$ ipython --no-banner

In [1]: import numpy as np

In [2]: import numpy.linalg as la

In [3]: np.set_printoptions(precision=1, suppress=True, linewidth=100)

In [4]: mat = np.load("run5.npy")

In [5]: print(mat)
[[ 4. -2. -1.]
 [ 0. -4.  5.]
 [ 0.  9. -7.]]

In [6]: vec = np.array([0, 1, -2])

In [7]: print((mat * vec).sum(axis=1))
[  0. -14.  23.]

In [8]: print(np.sign((mat @ vec).round(6)))
[ 0. -1.  1.]

In [9]: print(mat * vec)
[[  0.  -2.   2.]
 [  0.  -4. -10.]
 [  0.   9.  14.]]

In [10]: print(mat @ vec)
[  0. -14.  23.]

In [11]: out = la.inv(mat)

In [12]: print(np.round(mat @ out, 1) + 0)
[[1. 0. 0.]
 [0. 1. 0.]
 [0. 0. 1.]]

In [13]: print((np.abs(out) > 1e-9).astype(int))
[[1 1 1]
 [0 1 1]
 [0 1 1]]

In [14]: vec = np.array([0, 1, 1])

In [15]: target = mat @ vec

In [16]: beta, lr = np.zeros(3), 1 / la.norm(mat, 2) ** 2

In [17]: for i in range(3):
    ...:     beta -= lr * mat.T @ (mat @ beta - target)
    ...:     if i % 1 == 0: print(i, round(la.norm(mat @ beta - target), 1))
    ...: 
0 3.1
1 2.8
2 2.5

In [18]: print(round(float(la.cond(mat)), 1))
11.3

In [19]: w, vecs = la.eig(mat)

In [20]: print(np.sort(la.eigvals(mat @ mat)))
[  1.9  16.  153.1]

In [21]: print(np.sort(la.eigvals(la.inv(mat))))
[-0.1  0.2  0.7]

In [22]: m1 = np.load("mat.npy")

In [23]: print(m1)
[[ 0.6 -1.  -0.1]
 [ 0.1 -1.   0.5]
 [-0.5  0.2  0.7]
 [ 0.3  0.9 -0.8]
 [-0.7  1.   0.5]
 [ 0.2  0.2 -0.4]
 [-0.4  0.5  0.4]
 [ 0.8 -0.4 -0.9]
 [-1.   0.9  1. ]
 [-0.7  1.   0.6]
 [ 0.9 -0.8 -1. ]
 [-0.7 -0.2  0.9]
 [ 0.9 -1.  -0.9]
 [-0.9  1.   0.9]
 [-1.   1.   1. ]
 [ 1.  -0.9 -1. ]
 [ 0.7 -0.8 -0.8]
 [-0.5  0.6  0.6]]

In [24]: out = np.array([[3, 5], [0, 5], [3, 4]])

In [25]: print(la.matrix_rank(m1 @ out))
2

In [26]: print(np.round(np.einsum("ik,kj->ij", m1, out), 1) + 0)
[[ 1.5 -2.4]
 [ 1.8 -2.5]
 [ 0.6  1.3]
 [-1.5  2.8]
 [-0.6  3.5]
 [-0.6  0.4]
 [ 0.   2.1]
 [-0.3 -1.6]
 [ 0.   3.5]
 [-0.3  3.9]
 [-0.3 -3.5]
 [ 0.6 -0.9]
 [ 0.  -4.1]
 [ 0.   4.1]
 [ 0.   4. ]
 [ 0.  -3.5]
 [-0.3 -3.7]
 [ 0.3  2.9]]

In [27]: print(np.einsum("ij->j", m1))
[-0.9  1.2  1.2]

In [28]: Xc = m1 - m1.mean(axis=0)

In [29]: vecs = la.svd(Xc)[2][:2]

In [30]: out = Xc - Xc @ vecs.T @ vecs

In [31]: print(np.diag(vecs.T @ vecs))
[0.4 0.9 0.7]

In [32]: print(la.norm(out, axis=1).round(6).argmax())
0

In [33]: print((Xc @ vecs.T).std(axis=0))
[1.2 0.5]

In [34]: dist = la.norm(m1[:, None] - m1[None], axis=-1)

In [35]: print(dist.mean(axis=1).argmax())
15

In [36]: print(dist.shape)
(18, 18)

In [37]: print(la.norm(m1 - m1.mean(axis=0), axis=1))
[1.3 1.2 0.8 1.3 1.2 0.5 0.6 1.4 1.6 1.3 1.7 1.1 1.7 1.5 1.6 1.8 1.4 0.9]

In [38]: print(la.norm(m1, axis=1))
[1.2 1.1 0.9 1.2 1.3 0.5 0.8 1.3 1.7 1.4 1.6 1.2 1.6 1.6 1.7 1.7 1.3 1. ]

In [39]: print(m1.sum(axis=0))
[-0.9  1.2  1.2]

In [40]: m1[18]
IndexError: index 18 is out of bounds for axis 0 with size 18


In [41]: print(np.unravel_index(np.abs(m1).argmax(), m1.shape))
(np.int64(0), np.int64(1))

In [42]: print(np.diff(m1, axis=0))
[[-0.5  0.   0.6]
 [-0.6  1.2  0.2]
 [ 0.8  0.7 -1.5]
 [-1.   0.1  1.3]
 [ 0.9 -0.8 -0.9]
 [-0.6  0.3  0.8]
 [ 1.2 -0.9 -1.3]
 [-1.8  1.3  1.9]
 [ 0.3  0.1 -0.4]
 [ 1.6 -1.8 -1.6]
 [-1.6  0.6  1.9]
 [ 1.6 -0.8 -1.8]
 [-1.8  2.   1.8]
 [-0.1  0.   0.1]
 [ 2.  -1.9 -2. ]
 [-0.3  0.1  0.2]
 [-1.2  1.4  1.4]]

In [43]: print(np.round(m1.mean(axis=0), 1) + 0)
[0.  0.1 0.1]

In [44]: out = m1 / np.sqrt((m1 ** 2).mean(axis=1, keepdims=True))

In [45]: print(m1 - m1.mean(axis=1, keepdims=True))
[[ 0.8 -0.8  0.1]
 [ 0.2 -0.9  0.6]
 [-0.6  0.1  0.6]
 [ 0.2  0.8 -0.9]
 [-1.   0.7  0.2]
 [ 0.2  0.2 -0.4]
 [-0.6  0.3  0.2]
 [ 1.  -0.2 -0.7]
 [-1.3  0.6  0.7]
 [-1.   0.7  0.3]
 [ 1.2 -0.5 -0.7]
 [-0.7 -0.2  0.9]
 [ 1.2 -0.7 -0.6]
 [-1.2  0.7  0.6]
 [-1.3  0.7  0.7]
 [ 1.3 -0.6 -0.7]
 [ 1.  -0.5 -0.5]
 [-0.7  0.4  0.4]]

In [46]: print(la.matrix_rank(m1 - m1.mean(axis=1, keepdims=True)))
2

In [47]: print(la.norm(out, axis=1))
[1.7 1.7 1.7 1.7 1.7 1.7 1.7 1.7 1.7 1.7 1.7 1.7 1.7 1.7 1.7 1.7 1.7 1.7]

In [48]: print(la.matrix_rank(out) == la.matrix_rank(m1))
True

In [49]: A = np.loadtxt("case1.csv", delimiter=",")

In [50]: print(A)
[[-27. -54. -27.  -9.]
 [ 27.  54.  27.   9.]
 [ -6. -12.  -6.  -2.]]

In [51]: print([round(float(x), 1) for x in la.svd(A, compute_uv=False)[:3]])
[95.6, 0.0, 0.0]

In [52]: print(np.round(la.norm(A, 2) / la.norm(A), 1))
1.0

In [53]: out = np.array([[-3, 1], [2, -2], [2, -2], [1, -1]])

In [54]: print(la.matrix_rank(np.vstack([A, out.T])))
3

In [55]: print(np.vstack([A, out.T]).shape)
(5, 4)

In [56]: print(np.einsum("ik,kj->ij", A, out))
[[ -90.  144.]
 [  90. -144.]
 [ -20.   32.]]

In [57]: feats = np.load("arr.npy")

In [58]: print(feats)
[[-7 -1 -7 -1]
 [ 9  3  9  3]
 [-7 -1 -7 -1]
 [ 9  3  9  3]]

In [59]: Uu, s, VT = la.svd(feats)

In [60]: print(np.argmax(s[:-1] / (s[1:] + 1e-6)) + 1)
2

In [61]: out = Uu[:, :2] @ np.diag(s[:2]) @ VT[:2]

In [62]: print(round(float(la.norm(feats - out) / la.norm(feats)), 1))
0.0

In [63]: print(la.matrix_rank(out))
2

In [64]: print(la.matrix_rank(feats, rtol=0.05))
2

In [65]: out = np.array([[3, -8, 4], [-6, 0, -3]])

In [66]: Z = np.kron(out, A)

In [67]: print(Z)
[[ -81. -162.  -81.  -27.  216.  432.  216.   72. -108. -216. -108.  -36.]
 [  81.  162.   81.   27. -216. -432. -216.  -72.  108.  216.  108.   36.]
 [ -18.  -36.  -18.   -6.   48.   96.   48.   16.  -24.  -48.  -24.   -8.]
 [ 162.  324.  162.   54.   -0.   -0.   -0.   -0.   81.  162.   81.   27.]
 [-162. -324. -162.  -54.    0.    0.    0.    0.  -81. -162.  -81.  -27.]
 [  36.   72.   36.   12.   -0.   -0.   -0.   -0.   18.   36.   18.    6.]]

In [68]: print(np.unique(feats.round(6), axis=0).shape)
(2, 4)

In [69]: print(round(float(np.trace(la.pinv(feats) @ feats)), 1))
2.0

In [70]: print(np.abs(np.diag(la.qr(feats)[1])) > 1e-9)
[ True  True False False]

In [71]: print(feats @ la.pinv(feats) @ feats)
[[-7. -1. -7. -1.]
 [ 9.  3.  9.  3.]
 [-7. -1. -7. -1.]
 [ 9.  3.  9.  3.]]

In [72]: F = np.array([[2, 1, 0, 0], [2, 1, 0, 0]])

In [73]: r = la.matrix_rank(F)

In [74]: print(r)
1

In [75]: null = la.svd(F)[2][r:].T

In [76]: print(F @ null)
[[0. 0. 0.]
 [0. 0. 0.]]

In [77]: X = np.array([[0, 1, 1, 1], [1, 0, 1, 0], [1, 1, 0, 1], [1, 0, 1, 0]])

In [78]: Uu, s, VT = la.svd(X)

In [79]: vecs = VT[:(s > 1e-8).sum()]

In [80]: rng = np.random.default_rng(1860)

In [81]: vec = X[0] + 3 * X[2] + rng.integers(2) * np.eye(4)[0]

In [82]: print(vec)
[4. 4. 1. 4.]

In [83]: print(np.allclose(vecs.T @ vecs @ vec, vec))
True

In [84]: print(la.matrix_rank(np.vstack([X, vec])))
3

In [85]: print(np.diag(vecs.T @ vecs))
[1.  0.5 1.  0.5]

In [86]: w, vecs = la.eigh(X)

In [87]: print(np.round(vecs @ np.diag(w) @ vecs.T, 1) + 0)
[[0. 1. 1. 1.]
 [1. 0. 1. 0.]
 [1. 1. 0. 1.]
 [1. 0. 1. 0.]]

In [88]: print(np.round(la.svd(X, compute_uv=False), 1) + 0)
[2.6 1.6 1.  0. ]

In [89]: print(la.eigvalsh(X + 2 * np.eye(4)))
[0.4 1.  2.  4.6]

In [90]: print(np.round(la.eigvalsh(X @ X), 1) + 0)
[0.  1.  2.4 6.6]

In [91]: print(np.round(vecs.T @ X @ vecs, 1) + 0)
[[-1.6  0.   0.   0. ]
 [ 0.  -1.   0.   0. ]
 [ 0.   0.   0.   0. ]
 [ 0.   0.   0.   2.6]]

In [92]: arr = np.load("m.npy")

In [93]: print(arr)
[[-0.2 -0.3  0.9]
 [-1.  -0.7  0.7]
 [ 0.2  0.6 -1. ]
 [ 0.6  0.2  0.1]
 [ 0.1 -0.1  0.6]
 [-0.9 -0.2 -0.7]
 [-0.3 -0.4  0.9]
 [-1.  -0.2 -0.9]
 [-0.9 -0.6  0.6]
 [ 0.3 -0.4  1. ]
 [-0.6 -0.8  1. ]
 [-0.3 -0.4  0.9]
 [-0.9 -0.5  0.6]
 [ 0.6  0.7 -1. ]
 [-1.  -0.9  1. ]
 [-0.8 -0.8  1. ]
 [-0.1 -0.9  1. ]
 [-0.9 -0.7  0.9]
 [-0.9 -0.6  0.6]
 [-0.4 -0.4  0.9]]

In [94]: dist = la.norm(arr[:, None] - arr[None], axis=-1)

In [95]: print(la.norm(arr, axis=1))
[1.  1.4 1.2 0.6 0.6 1.2 1.  1.4 1.2 1.1 1.4 1.  1.2 1.4 1.7 1.5 1.3 1.5 1.2 1.1]

In [96]: print(la.norm(arr - arr.mean(axis=0), axis=1))
[0.5 0.7 1.9 1.2 0.6 1.3 0.5 1.5 0.6 0.9 0.7 0.5 0.5 2.1 1.  0.8 0.8 0.7 0.6 0.4]

In [97]: print(np.unravel_index(dist.round(6).argmax(), dist.shape))
(np.int64(13), np.int64(14))

In [98]: print(dist[:5, :5])
[[0.  0.9 2.1 1.2 0.5]
 [0.9 0.  2.5 1.9 1.3]
 [2.1 2.5 0.  1.2 1.7]
 [1.2 1.9 1.2 0.  0.8]
 [0.5 1.3 1.7 0.8 0. ]]

In [99]: W0 = np.load("block12.npy")

In [100]: print(W0)
[[ 0 -2  0  0]
 [ 0  0  0  0]
 [ 0  0  0 -4]
 [ 0  0  4  0]]

In [101]: theta = np.radians(60)

In [102]: R = np.eye(4)

In [103]: R[0, 0] = R[2, 2] = np.cos(theta)

In [104]: R[0, 2], R[2, 0] = -np.sin(theta), np.sin(theta)

In [105]: print(R)
[[ 0.5  0.  -0.9  0. ]
 [ 0.   1.   0.   0. ]
 [ 0.9  0.   0.5  0. ]
 [ 0.   0.   0.   1. ]]

In [106]: out = A @ R.T

In [107]: print(np.allclose(la.norm(A, axis=1), la.norm(out, axis=1)))
True

In [108]: print(np.round(la.svd(A, compute_uv=False), 1) + 0, np.round(la.svd(out, compute_uv=False), 1) + 0)
[95.6  0.   0. ] [95.6  0.   0. ]

In [109]: print(la.lstsq(W0[:-1].T, W0[-1])[2])
2

In [110]: print(np.abs(np.diag(la.qr(W0)[1])) > 1e-9)
[False False  True  True]

In [111]: print(round(float(np.trace(la.pinv(W0) @ W0)), 1))
3.0
